$ python -q
>>> import numpy as np
>>> from numpy import linalg as LA
>>> np.set_printoptions(suppress=True, linewidth=160)
>>> rnd = lambda a: np.round(a, 3) + 0
>>> arr = np.array([[0, -5, -3, 0, 0, -1],
...     [0, 0, 0, 8, 5, -8],
...     [0, 0, 0, -2, -1, 3],
...     [0, 0, 0, 0, -9, 8],
...     [0, 0, 0, 0, 0, 7],
...     [0, 0, 0, 0, 0, 0]])
>>> r = LA.matrix_rank(arr)
>>> r
np.int64(4)
>>> null = LA.svd(arr)[2][r:].T
>>> null.shape
(6, 2)
>>> [int(LA.matrix_rank(np.delete(arr, i, axis=0))) for i in range(6)]
[3, 4, 4, 4, 4, 4]
>>> rnd(null @ null.T)
array([[ 1.   ,  0.   ,  0.   ,  0.   ,  0.   ,  0.   ],
       [ 0.   ,  0.265, -0.441,  0.   ,  0.   ,  0.   ],
       [ 0.   , -0.441,  0.735,  0.   ,  0.   ,  0.   ],
       [ 0.   ,  0.   ,  0.   ,  0.   ,  0.   ,  0.   ],
       [ 0.   ,  0.   ,  0.   ,  0.   ,  0.   ,  0.   ],
       [ 0.   ,  0.   ,  0.   ,  0.   ,  0.   ,  0.   ]])
>>> Uu, sv, Vt = LA.svd(arr)
>>> np.argmax(sv[:-1] / (sv[1:] + 1e-6)) + 1
np.int64(4)
>>> rnd(sv)
array([17.254,  6.432,  5.919,  4.679,  0.   ,  0.   ])
>>> M2 = Uu[:, :4] @ np.diag(sv[:4]) @ Vt[:4]
>>> rnd(np.abs(arr - M2).max())
np.float64(0.0)
>>> LA.matrix_rank(M2)
np.int64(4)
>>> rnd(LA.norm(arr - M2, 2)), rnd(sv[4])
(np.float64(0.0), np.float64(0.0))
>>> rnd(M2)
array([[ 0., -5., -3.,  0.,  0., -1.],
       [ 0.,  0.,  0.,  8.,  5., -8.],
       [ 0.,  0.,  0., -2., -1.,  3.],
       [ 0.,  0.,  0.,  0., -9.,  8.],
       [ 0.,  0.,  0.,  0.,  0.,  7.],
       [ 0.,  0.,  0.,  0.,  0.,  0.]])
>>> print([int(LA.matrix_rank(LA.matrix_power(arr, p))) for p in range(1, 7)])
[4, 3, 2, 1, 0, 0]
>>> LA.matrix_rank(arr - arr[0, 0] * np.eye(6))
np.int64(4)
>>> rnd(np.sort(LA.eigvals(arr)))
array([0., 0., 0., 0., 0., 0.])
>>> print(np.prod(np.diag(arr)), rnd(LA.det(arr)))
0 0.0
>>> arr @ arr
array([[  0,   0,   0, -34, -22,  31],
       [  0,   0,   0,   0, -72,  99],
       [  0,   0,   0,   0,  18, -23],
       [  0,   0,   0,   0,   0, -63],
       [  0,   0,   0,   0,   0,   0],
       [  0,   0,   0,   0,   0,   0]])
>>> np.abs(np.diag(LA.qr(arr)[1])) > 1e-9
array([False, False, False, False, False, False])
>>> np.unique(arr.round(6), axis=0).shape
(6, 6)
>>> LA.lstsq(arr[:-1].T, arr[-1])[2]
np.int32(4)
>>> feats = np.load("out6.npy")
>>> feats
array([[3., 1., 0., 0., 0., 0., 0., 0., 0., 0.],
       [0., 3., 1., 0., 0., 0., 0., 0., 0., 0.],
       [0., 0., 3., 1., 0., 0., 0., 0., 0., 0.],
       [0., 0., 0., 3., 1., 0., 0., 0., 0., 0.],
       [0., 0., 0., 0., 3., 1., 0., 0., 0., 0.],
       [0., 0., 0., 0., 0., 3., 1., 0., 0., 0.],
       [0., 0., 0., 0., 0., 0., 3., 1., 0., 0.],
       [0., 0., 0., 0., 0., 0., 0., 3., 1., 0.],
       [0., 0., 0., 0., 0., 0., 0., 0., 3., 1.],
       [0., 0., 0., 0., 0., 0., 0., 0., 0., 3.]])
>>> # triangular, det is the product of the diagonal
>>> M2 = feats / LA.norm(feats, axis=1, keepdims=True)
>>> gram = M2 @ M2.T
>>> (gram - 2 * np.eye(10)).round(6).argmax(axis=1)
array([1, 0, 1, 2, 3, 4, 5, 6, 9, 8])
>>> print(rnd(np.degrees(np.arccos(np.clip(gram[2, 3], -1, 1)))))
72.542
>>> rnd(gram)
array([[1.   , 0.3  , 0.   , 0.   , 0.   , 0.   , 0.   , 0.   , 0.   , 0.   ],
       [0.3  , 1.   , 0.3  , 0.   , 0.   , 0.   , 0.   , 0.   , 0.   , 0.   ],
       [0.   , 0.3  , 1.   , 0.3  , 0.   , 0.   , 0.   , 0.   , 0.   , 0.   ],
       [0.   , 0.   , 0.3  , 1.   , 0.3  , 0.   , 0.   , 0.   , 0.   , 0.   ],
       [0.   , 0.   , 0.   , 0.3  , 1.   , 0.3  , 0.   , 0.   , 0.   , 0.   ],
       [0.   , 0.   , 0.   , 0.   , 0.3  , 1.   , 0.3  , 0.   , 0.   , 0.   ],
       [0.   , 0.   , 0.   , 0.   , 0.   , 0.3  , 1.   , 0.3  , 0.   , 0.   ],
       [0.   , 0.   , 0.   , 0.   , 0.   , 0.   , 0.3  , 1.   , 0.3  , 0.   ],
       [0.   , 0.   , 0.   , 0.   , 0.   , 0.   , 0.   , 0.3  , 1.   , 0.316],
       [0.   , 0.   , 0.   , 0.   , 0.   , 0.   , 0.   , 0.   , 0.316, 1.   ]])
>>> rnd(LA.norm(M2, axis=1))
array([1., 1., 1., 1., 1., 1., 1., 1., 1., 1.])
>>> def softmax(z):
...     e = np.exp(z - z.max(axis=-1, keepdims=True))
...     return e / e.sum(axis=-1, keepdims=True)
... 
>>> rnd(softmax(feats).sum(axis=1))
array([1., 1., 1., 1., 1., 1., 1., 1., 1., 1.])
>>> rnd(softmax(feats[3] + 3))
array([0.032, 0.032, 0.032, 0.652, 0.088, 0.032, 0.032, 0.032, 0.032, 0.032])
>>> S = feats @ feats.T / np.sqrt(10)
>>> rnd(softmax(S))
array([[0.691, 0.075, 0.029, 0.029, 0.029, 0.029, 0.029, 0.029, 0.029, 0.029],
       [0.072, 0.66 , 0.072, 0.028, 0.028, 0.028, 0.028, 0.028, 0.028, 0.028],
       [0.028, 0.072, 0.66 , 0.072, 0.028, 0.028, 0.028, 0.028, 0.028, 0.028],
       [0.028, 0.028, 0.072, 0.66 , 0.072, 0.028, 0.028, 0.028, 0.028, 0.028],
       [0.028, 0.028, 0.028, 0.072, 0.66 , 0.072, 0.028, 0.028, 0.028, 0.028],
       [0.028, 0.028, 0.028, 0.028, 0.072, 0.66 , 0.072, 0.028, 0.028, 0.028],
       [0.028, 0.028, 0.028, 0.028, 0.028, 0.072, 0.66 , 0.072, 0.028, 0.028],
       [0.028, 0.028, 0.028, 0.028, 0.028, 0.028, 0.072, 0.66 , 0.072, 0.028],
       [0.028, 0.028, 0.028, 0.028, 0.028, 0.028, 0.028, 0.072, 0.66 , 0.072],
       [0.036, 0.036, 0.036, 0.036, 0.036, 0.036, 0.036, 0.036, 0.093, 0.619]])
>>> rnd(softmax(S)[3] @ feats)
array([0.084, 0.112, 0.244, 2.052, 0.877, 0.156, 0.112, 0.112, 0.112, 0.112])
>>> O, R = LA.qr(feats)
>>> np.allclose(R.T @ R, feats.T @ feats)
True
>>> O @ R
array([[3., 1., 0., 0., 0., 0., 0., 0., 0., 0.],
       [0., 3., 1., 0., 0., 0., 0., 0., 0., 0.],
       [0., 0., 3., 1., 0., 0., 0., 0., 0., 0.],
       [0., 0., 0., 3., 1., 0., 0., 0., 0., 0.],
       [0., 0., 0., 0., 3., 1., 0., 0., 0., 0.],
       [0., 0., 0., 0., 0., 3., 1., 0., 0., 0.],
       [0., 0., 0., 0., 0., 0., 3., 1., 0., 0.],
       [0., 0., 0., 0., 0., 0., 0., 3., 1., 0.],
       [0., 0., 0., 0., 0., 0., 0., 0., 3., 1.],
       [0., 0., 0., 0., 0., 0., 0., 0., 0., 3.]])
>>> print(O.T @ O)
[[1. 0. 0. 0. 0. 0. 0. 0. 0. 0.]
 [0. 1. 0. 0. 0. 0. 0. 0. 0. 0.]
 [0. 0. 1. 0. 0. 0. 0. 0. 0. 0.]
 [0. 0. 0. 1. 0. 0. 0. 0. 0. 0.]
 [0. 0. 0. 0. 1. 0. 0. 0. 0. 0.]
 [0. 0. 0. 0. 0. 1. 0. 0. 0. 0.]
 [0. 0. 0. 0. 0. 0. 1. 0. 0. 0.]
 [0. 0. 0. 0. 0. 0. 0. 1. 0. 0.]
 [0. 0. 0. 0. 0. 0. 0. 0. 1. 0.]
 [0. 0. 0. 0. 0. 0. 0. 0. 0. 1.]]
>>> M2 = np.array([[-0.3, 0.7, -1.2, 1.4],
...     [0.6, -0.5, 0.6, 1.7],
...     [-1.2, 1.0, -0.4, -0.5],
...     [1.2, 1.0, -1.8, -0.1],
...     [0.4, -0.5, -0.8, 0.3],
...     [-0.7, 1.4, 0.1, 0.5],
...     [-0.8, 0.1, -1.1, -2.3],
...     [1.2, 1.0, -2.5, -1.8],
...     [-1.3, -0.2, 2.2, 0.2]])
>>> Z = np.array([[2.0, -1.8, 1.2, 0.2, 0.8],
...     [1.3, -0.8, -0.5, -1.5, 0.0],
...     [0.0, -0.3, 0.5, -1.1, 0.2],
...     [0.0, -0.2, 1.0, 0.8, 0.0]])
>>> F = M2 @ Z
>>> rnd(F)
array([[ 0.31,  0.06,  0.09,  1.33, -0.48],
       [ 0.55, -1.2 ,  2.97,  1.57,  0.6 ],
       [-1.1 ,  1.58, -2.64, -1.7 , -1.04],
       [ 3.7 , -2.4 , -0.06,  0.64,  0.6 ],
       [ 0.15, -0.14,  0.63,  1.95,  0.16],
       [ 0.42,  0.01, -0.99, -1.95, -0.54],
       [-1.47,  2.15, -3.86, -0.94, -0.86],
       [ 3.7 , -1.85, -2.11,  0.05,  0.46],
       [-2.86,  1.8 , -0.16, -2.22, -0.6 ]])
>>> r = LA.matrix_rank(F)
>>> r
np.int64(4)
>>> null = LA.svd(F)[2][r:].T
>>> LA.matrix_rank(F.T @ F), LA.matrix_rank(F @ F.T)
(np.int64(4), np.int64(4))
>>> print([int(LA.matrix_rank(np.delete(F, i, axis=0))) for i in range(9)])
[4, 4, 4, 4, 4, 4, 4, 4, 4]
>>> Uu, sv, Vt = LA.svd(arr, full_matrices=False)
>>> rnd(Vt @ Vt.T)
array([[1., 0., 0., 0., 0., 0.],
       [0., 1., 0., 0., 0., 0.],
       [0., 0., 1., 0., 0., 0.],
       [0., 0., 0., 1., 0., 0.],
       [0., 0., 0., 0., 1., 0.],
       [0., 0., 0., 0., 0., 1.]])
>>> print(Uu.shape, sv.shape, Vt.shape)
(6, 6) (6,) (6, 6)
>>> print(rnd(np.sqrt((sv ** 2).sum())), rnd(LA.norm(arr)))
19.9 19.9
>>> (sv > 1e-8).sum()
np.int64(4)
>>> rng = np.random.default_rng(341)
>>> ang = np.sort(rng.uniform(-2, 2, 23))
>>> A = np.c_[ang, ang ** 2, ang ** 3] @ np.array([[0, -3, 0, -2, 0], [-1, 1, 0, 3, -2], [-2, -1, -3, 1, -3]])
>>> rnd(A)
array([[  7.176,  13.162,  15.187,   7.217,   9.291],
       [  5.029,  10.757,  11.141,   6.578,   6.344],
       [  3.263,   8.555,   7.709,   5.798,   3.957],
       [  2.588,   7.622,   6.356,   5.399,   3.057],
       [  0.42 ,   3.656,   1.629,   3.085,   0.298],
       [ -0.008,   1.794,   0.338,   1.552,  -0.129],
       [ -0.009,   0.33 ,   0.004,   0.244,  -0.019],
       [ -0.005,   0.237,   0.001,   0.171,  -0.01 ],
       [  0.   ,   0.064,   0.   ,   0.044,  -0.001],
       [ -0.003,  -0.15 ,   0.   ,  -0.094,  -0.006],
       [ -0.075,  -0.641,  -0.035,  -0.288,  -0.138],
       [ -0.172,  -0.898,  -0.101,  -0.299,  -0.31 ],
       [ -0.241,  -1.029,  -0.154,  -0.277,  -0.431],
       [ -0.251,  -1.046,  -0.162,  -0.273,  -0.448],
       [ -0.37 ,  -1.219,  -0.26 ,  -0.211,  -0.653],
       [ -2.019,  -2.481,  -1.916,   1.141,  -3.399],
       [ -2.077,  -2.513,  -1.979,   1.192,  -3.494],
       [ -2.964,  -2.982,  -2.96 ,   1.969,  -4.942],
       [ -8.358,  -5.362,  -9.34 ,   6.589, -13.604],
       [ -9.187,  -5.702, -10.355,   7.281, -14.923],
       [-12.246,  -6.935, -14.15 ,   9.8  , -19.775],
       [-12.551,  -7.057, -14.532,  10.048, -20.257],
       [-14.146,  -7.692, -16.539,  11.342, -22.78 ]])
>>> Ac = A - A.mean(axis=0)
>>> Uu, sv, Vt = LA.svd(Ac, full_matrices=False)
>>> rnd((sv ** 2).sum() ** 2 / (sv ** 4).sum())
np.float64(1.2)
>>> (np.sign(Uu[:, 0]) == np.sign(Uu[0, 0])).astype(int)
array([1, 1, 1, 1, 1, 1, 1, 1, 1, 1, 1, 1, 1, 1, 1, 0, 0, 0, 0, 0, 0, 0, 0])
>>> rnd(sv)
array([64.952, 20.45 ,  2.751,  0.   ,  0.   ])
